% ipython --no-banner

In [1]: import numpy as np

In [2]: from numpy import linalg as LA

In [3]: np.set_printoptions(suppress=True, linewidth=140)

In [4]: E = np.array([[-3, -1, -1, -2, 2, 0],
   ...:     [2, 3, -3, -2, -2, -3],
   ...:     [0, -2, -1, -3, -2, 0],
   ...:     [0, -1, -3, -1, 3, -3],
   ...:     [-1, -3, 0, 1, 1, 1],
   ...:     [1, -2, 3, -3, 0, -1]])

In [5]: print(E)
[[-3 -1 -1 -2  2  0]
 [ 2  3 -3 -2 -2 -3]
 [ 0 -2 -1 -3 -2  0]
 [ 0 -1 -3 -1  3 -3]
 [-1 -3  0  1  1  1]
 [ 1 -2  3 -3  0 -1]]

In [6]: r0, g = E[1], E[5]

In [7]: print(r0 @ g)
-4

In [8]: print(r0 @ r0)
39

In [9]: p = (r0 @ g) / (r0 @ r0) * r0

In [10]: print(LA.matrix_rank(np.outer(r0, g)))
1

In [11]: print(np.outer(r0, g))
[[ 2 -4  6 -6  0 -2]
 [ 3 -6  9 -9  0 -3]
 [-3  6 -9  9  0  3]
 [-2  4 -6  6  0  2]
 [-2  4 -6  6  0  2]
 [-3  6 -9  9  0  3]]

In [12]: print(p.round(2))
[-0.21 -0.31  0.31  0.21  0.21  0.31]

In [13]: print(np.round(g - p, 2))
[ 1.21 -1.69  2.69 -3.21 -0.21 -1.31]

In [14]: M2 = E[0, 0] * E[1:] - np.outer(E[1:, 0], E[0])

In [15]: print(M2)
[[ 0 -7 11 10  2  9]
 [ 0  6  3  9  6  0]
 [ 0  3  9  3 -9  9]
 [ 0  8 -1 -5 -1 -3]
 [ 0  7 -8 11 -2  3]]

In [16]: print(LA.matrix_rank(M2), LA.matrix_rank(E))
5 6

In [17]: J = np.load("arr.npy")

In [18]: print(J)
[[ 0.68  0.12  0.17 -1.03 -0.16  0.85]
 [ 0.23  0.38 -0.93 -0.46 -0.57  0.7 ]
 [-0.43  0.79 -0.86 -0.66 -0.75  1.98]
 [ 0.42 -0.35 -0.03 -0.87  0.   -0.15]]

In [19]: left, sig, Vt = LA.svd(J, full_matrices=False)

In [20]: print(np.allclose(left * sig @ Vt, J))
True

In [21]: print(round(np.sqrt((sig ** 2).sum()), 2), round(float(LA.norm(J)), 2))
3.46 3.46

In [22]: print(np.round(left.T @ left, 2) + 0)
[[1. 0. 0. 0.]
 [0. 1. 0. 0.]
 [0. 0. 1. 0.]
 [0. 0. 0. 1.]]

In [23]: x = np.array([7, 6, 9, 8, 0, 9])

In [24]: a = np.maximum(J @ x, 0)

In [25]: print(np.flatnonzero(a > 1e-9))
[0 2]

In [26]: print(a.round(2))
[6.42 0.   6.53 0.  ]

In [27]: print(np.round(J.T @ a, 2))
[  1.56   5.93  -4.52 -10.92  -5.92  18.39]

In [28]: cov = J.T @ J

In [29]: print(np.allclose(cov, cov.T))
True

In [30]: print(np.round(LA.eigvalsh(cov)[::-1], 2) + 0)
[9.   2.24 0.56 0.14 0.   0.  ]

In [31]: r0 = np.array([3, -2])

In [32]: print(np.round(np.polyval(r0, J[0]), 2))
[ 0.04 -1.64 -1.49 -5.09 -2.48  0.55]

In [33]: print(np.round(np.convolve(J[0], r0), 2))
[ 2.04 -1.    0.27 -3.43  1.58  2.87 -1.7 ]

In [34]: M2 = np.array([[3, 3], [1, 1], [0, 1], [-3, 1], [3, -1], [-3, -1]])

In [35]: print(np.round(np.einsum("ij,ij->i", J, J), 2))
[2.31 2.09 6.47 1.08]

In [36]: print(np.vstack([J, M2.T]).shape)
(6, 6)

In [37]: print(np.round(np.einsum("ik,kj->ij", J, M2), 2))
[[ 2.22  0.61]
 [-1.36 -0.45]
 [-6.71 -3.25]
 [ 3.97  0.16]]

In [38]: print(np.round(np.einsum("ik,kj->ji", J, M2), 2))
[[ 2.22 -1.36 -6.71  3.97]
 [ 0.61 -0.45 -3.25  0.16]]

In [39]: X = np.load("data.npy")

In [40]: print(X.round(2))
[[ 0.93 -0.11  0.15  0.17]
 [-0.11  0.84  0.23  0.27]
 [ 0.15  0.23  0.67 -0.38]
 [ 0.17  0.27 -0.38  0.56]]

In [41]: proj = np.triu(np.array([[0, 5, -2, 0], [5, 1, 4, 5], [0, 0, 0, 2], [3, -1, 3, 5]]), 1) + np.eye(4)

In [42]: M2 = proj @ X @ LA.inv(proj)

In [43]: print(np.trace(M2), np.trace(X))
3.0 3.0

In [44]: th = np.radians(120)

In [45]: Rm = np.eye(6)

In [46]: Rm[1, 1] = Rm[5, 5] = np.cos(th)

In [47]: Rm[1, 5], Rm[5, 1] = -np.sin(th), np.sin(th)

In [48]: print(Rm.round(2))
[[ 1.    0.    0.    0.    0.    0.  ]
 [ 0.   -0.5   0.    0.    0.   -0.87]
 [ 0.    0.    1.    0.    0.    0.  ]
 [ 0.    0.    0.    1.    0.    0.  ]
 [ 0.    0.    0.    0.    1.    0.  ]
 [ 0.    0.87  0.    0.    0.   -0.5 ]]

In [49]: M2 = J @ Rm.T

In [50]: print(np.allclose(LA.norm(J, axis=1), LA.norm(M2, axis=1)))
True

In [51]: print(np.allclose(J @ J.T, M2 @ M2.T))
True

In [52]: print(M2.round(2))
[[ 0.68 -0.8   0.17 -1.03 -0.16 -0.32]
 [ 0.23 -0.8  -0.93 -0.46 -0.57 -0.02]
 [-0.43 -2.11 -0.86 -0.66 -0.75 -0.31]
 [ 0.42  0.3  -0.03 -0.87  0.   -0.23]]

In [53]: print(np.count_nonzero(M2))
23

In [54]: print(np.round(LA.svd(M2, compute_uv=False), 2))
[3.   1.5  0.75 0.37]

In [55]: print(M2.shape)
(4, 6)

In [56]: print(np.round(M2.sum(axis=0), 2))
[ 0.9  -3.4  -1.65 -3.02 -1.48 -0.88]

In [57]: print(round(float(np.abs(M2).max()), 2))
2.11

In [58]: print(np.round(np.diff(M2, axis=0), 2) + 0)
[[-0.45  0.   -1.1   0.57 -0.41  0.3 ]
 [-0.66 -1.31  0.07 -0.2  -0.18 -0.28]
 [ 0.85  2.41  0.83 -0.21  0.75  0.08]]

In [59]: print(np.round(X.sum(axis=0), 2))
[1.15 1.23 0.67 0.62]

In [60]: print(np.round(X.sum(axis=1), 2))
[1.15 1.23 0.67 0.62]

In [61]: print(round(np.abs(X).max(), 2))
0.93

In [62]: print(LA.matrix_rank(X))
3

In [63]: print(np.count_nonzero(X))
16

In [64]: print(round(float(LA.norm(X)), 2))
1.73

In [65]: print(np.unravel_index(np.abs(X).argmax(), X.shape))
(np.int64(0), np.int64(0))

In [66]: print(round(float(np.trace(LA.pinv(X) @ X)), 2))
3.0

In [67]: print(np.round(X @ LA.pinv(X) @ X, 2))
[[ 0.93 -0.11  0.15  0.17]
 [-0.11  0.84  0.23  0.27]
 [ 0.15  0.23  0.67 -0.38]
 [ 0.17  0.27 -0.38  0.56]]

In [68]: print(np.allclose(X[:-1].T @ LA.lstsq(X[:-1].T, X[-1])[0], X[-1]))
True

In [69]: print(np.abs(np.diag(LA.qr(X)[1])) > 1e-9)
[ True  True  True False]

In [70]: data = np.array([[0.07, 0.43, 0.5], [0.19, 0.56, 0.25], [0.28, 0.32, 0.4]])

In [71]: evals, vecs = LA.eig(data)

In [72]: print(np.round(np.sort(LA.eigvals(data @ data)), 2))
[0.03 0.05 1.  ]

In [73]: print(np.round(np.sort(LA.eigvals(data.T)), 2))
[-0.19  0.22  1.  ]

In [74]: print(np.round(np.sort(LA.eigvals(LA.inv(data))), 2))
[-5.35  1.    4.61]

In [75]: print(np.round(data @ vecs[:, 0] - evals[0] * vecs[:, 0], 2) + 0)
[0. 0. 0.]

In [76]: proj = np.triu(np.array([[1, 1, 0], [0, 1, 2], [0, 0, 3]]), 1) + np.eye(3)

In [77]: M2 = proj @ data @ LA.inv(proj)

In [78]: print(np.round(proj @ data - data @ proj, 2))
[[ 0.19  0.49 -0.61]
 [ 0.56  0.45 -0.32]
 [ 0.   -0.28 -0.64]]

In [79]: print(np.round(np.poly(M2), 2))
[ 1.   -1.03 -0.01  0.04]

In [80]: M2 = LA.inv(data)

In [81]: print(round(float(LA.det(data) * LA.det(M2)), 2))
1.0

In [82]: print(np.allclose(M2, data.T))
False

In [83]: print(np.round(LA.det(data) * M2, 2))
[[ 0.14 -0.01 -0.17]
 [-0.01 -0.11  0.08]
 [-0.1   0.1  -0.04]]

In [84]: print(np.round(LA.cond(data), 2))
6.13

In [85]: print(M2.round(2))
[[-3.56  0.3   4.26]
 [ 0.15  2.77 -1.91]
 [ 2.37 -2.42  1.05]]

In [86]: r0, g = M2[2], M2[0]

In [87]: print(round(float(r0 @ r0), 2))
12.58

In [88]: p = (r0 @ g) / (r0 @ r0) * r0

In [89]: print(np.round(g - p, 2))
[-2.67 -0.6   4.65]

In [90]: print(round(float(LA.eigvals(data).sum().real), 2))
1.03

In [91]: print(round(LA.det(2 * data), 2), np.round(LA.det(data), 2))
-0.32 -0.04

In [92]: print(np.round(np.einsum("ii->", data), 2))
1.03

In [93]: print(round(np.einsum("ij,ji->", data, data), 2))
1.08

In [94]: print(np.round(np.poly(data), 2))
[ 1.   -1.03 -0.01  0.04]

In [95]: K = np.tril(np.array([[-1, -2, 3, 0], [-2, 0, 3, 0], [-1, -3, -3, 2], [-3, 3, 0, 1]]), -1) + np.eye(4, dtype=int)

In [96]: print(K)
[[ 1  0  0  0]
 [-2  1  0  0]
 [-1 -3  1  0]
 [-3  3  0  1]]

In [97]: O, vecs = LA.qr(K[:, :2])[0], LA.qr(K[:, 2:])[0]

In [98]: sig = LA.svd(O.T @ vecs, compute_uv=False)

In [99]: print(np.round(LA.norm(O @ O.T - vecs @ vecs.T, 2), 2))
0.58

In [100]: print(sig.round(2))
[0.99 0.81]

In [101]: print(np.round(np.degrees(np.arccos(sig.clip(0, 1))), 2))
[ 6.63 35.65]

In [102]: print((sig > 0.9).sum())
1

In [103]: M2 = np.array([[-1, 2], [3, -1], [-3, -1], [0, 1]])

In [104]: print(LA.matrix_rank(np.vstack([K, M2.T])))
4

In [105]: print(np.einsum("ik,kj->ji", K, M2))
[[ -1   5 -11  12]
 [  2  -5   0  -8]]

In [106]: print(M2.T @ K.T)
[[ -1   5 -11  12]
 [  2  -5   0  -8]]

In [107]: print(np.einsum("ij->j", K))
[-5  1  1  1]

In [108]: W = np.array([[-2, 2, 0, 1], [1, 1, -2, -1], [2, 0, -2, 0], [-2, 0, -1, -1]])

In [109]: coef = np.array([-2, -3, 1, -1])

In [110]: act = np.maximum(K @ W + coef, 0)

In [111]: print(act)
[[0 0 1 0]
 [3 0 0 0]
 [0 0 5 1]
 [5 0 0 0]]

In [112]: print((act > 0).mean(axis=0))
[0.5  0.   0.5  0.25]

In [113]: print(LA.matrix_rank(act))
3

In [114]: C = np.array([[0, 1, 0], [0, 1, 1], [2, 1, 0], [0, 2, 1]])

In [115]: print(W @ C)
[[ 0  2  3]
 [-4 -2  0]
 [-4  0  0]
 [-2 -5 -1]]

In [116]: print(act @ C)
[[ 2  1  0]
 [ 0  3  0]
 [10  7  1]
 [ 0  5  0]]

In [117]: cov = act.T @ act

In [118]: print(np.round(LA.svd(act, compute_uv=False) ** 2, 2))
[34.   26.96  0.04  0.  ]

In [119]: print(cov)
[[34  0  0  0]
 [ 0  0  0  0]
 [ 0  0 26  5]
 [ 0  0  5  1]]

In [120]: print(np.allclose(cov, cov.T))
True

In [121]: print(LA.matrix_rank(cov))
3

In [122]: print((act @ act.T).shape)
(4, 4)

In [123]: print(np.diag(cov))
[34  0 26  1]

In [124]: m1 = np.load("dump.npy")

In [125]: print(m1)
[[ 5  3  6  6  2]
 [ 6  4  8  8  2]
 [ 7  5 10 10  2]
 [ 6  4  8  8  2]
 [ 0  0  0  0  0]]

In [126]: print(LA.lstsq(m1[:-1].T, m1[-1])[2])
2

In [127]: W0 = np.load("a.npy")

In [128]: print(W0)
[[ 0 -2  0 -1]
 [ 0  0 -3  1]
 [ 0  0  0  1]
 [ 0  0  0  0]]

In [129]: W = np.array([[0, 3, 2, 2, 1], [3, 0, 2, 1, 0], [0, 0, 0, 1, 0], [2, 1, 3, 2, 1]])

In [130]: coef = np.array([2, -2, -2, -2, 0])

In [131]: act = np.maximum(W0 @ W + coef, 0)

In [132]: print((act > 0).mean(axis=0))
[0.75 0.   0.5  0.   0.5 ]

In [133]: print(act)
[[0 0 0 0 0]
 [4 0 1 0 1]
 [4 0 1 0 1]
 [2 0 0 0 0]]

In [134]: print(LA.matrix_rank(act))
2

In [135]: C = np.array([[-2, 1], [-1, -2], [-1, -2], [-2, -2], [1, 1]])

In [136]: print((act @ C).round(6).argmax(axis=1))
[0 1 1 1]

In [137]: print(W @ C)
[[ -8 -13]
 [-10  -3]
 [ -2  -2]
 [-11  -9]]

In [138]: print(act @ C)
[[ 0  0]
 [-8  3]
 [-8  3]
 [-4  2]]

In [139]: left, sig, Vt = LA.svd(act)

In [140]: vecs = Vt[:(sig > 1e-8).sum()]

In [141]: rng = np.random.default_rng(190)

In [142]: x = act[2] + 4 * act[0] + rng.integers(2) * np.eye(5)[3]

In [143]: print(x)
[4. 0. 1. 0. 1.]

In [144]: print(LA.matrix_rank(np.vstack([act, x])))
2

In [145]: print(np.round(LA.norm(x - vecs.T @ vecs @ x), 2))
0.0

In [146]: print(np.allclose(vecs.T @ vecs @ x, x))
True

In [147]: print(np.unique(W0.round(6), axis=0).shape)
(4, 4)

In [148]: print(np.allclose(W0[:-1].T @ LA.lstsq(W0[:-1].T, W0[-1])[0], W0[-1]))
True

In [149]: print(np.round(W0 @ LA.pinv(W0) @ W0, 2) + 0)
[[ 0. -2.  0. -1.]
 [ 0.  0. -3.  1.]
 [ 0.  0.  0.  1.]
 [ 0.  0.  0.  0.]]

In [150]: proj = np.triu(np.array([[4, -2, 2, 3], [-4, -3, 2, 4], [5, 3, -3, 1], [-3, 2, 3, -3]]), 1) + np.eye(4)

In [151]: M2 = proj @ W0 @ LA.inv(proj)

In [152]: print(round(LA.det(M2), 2))
0.0

In [153]: print(np.trace(M2), np.trace(W0))
0.0 0

In [154]: F = np.load("block0.npy")

In [155]: print(F)
[[ 22.  17.  10.]
 [-28. -23. -14.]
 [  8.   8.   6.]]

In [156]: r0 = np.array([0, -1, 2])

In [157]: M2 = F + np.outer(r0, np.eye(3)[2])

In [158]: print(LA.matrix_rank(LA.inv(M2) - LA.inv(F), tol=1e-8))
1

In [159]: print(M2)
[[ 22.  17.  10.]
 [-28. -23. -15.]
 [  8.   8.   8.]]

In [160]: print(LA.matrix_rank(M2 - F))
1

In [161]: print(round(float(np.abs(LA.eigvals(F)).max()), 2))
5.0

In [162]: print(np.round(LA.matrix_power(F, 2), 2))
[[ 88.  63.  42.]
 [-84. -59. -42.]
 [  0.   0.   4.]]

In [163]: print((F + F.T) / 2)
[[ 22.   -5.5   9. ]
 [ -5.5 -23.   -3. ]
 [  9.   -3.    6. ]]

In [164]: print((F - F.T) / 2)
[[  0.   22.5   1. ]
 [-22.5   0.  -11. ]
 [ -1.   11.    0. ]]

In [165]: print(np.allclose(F @ F.T, F.T @ F))
False
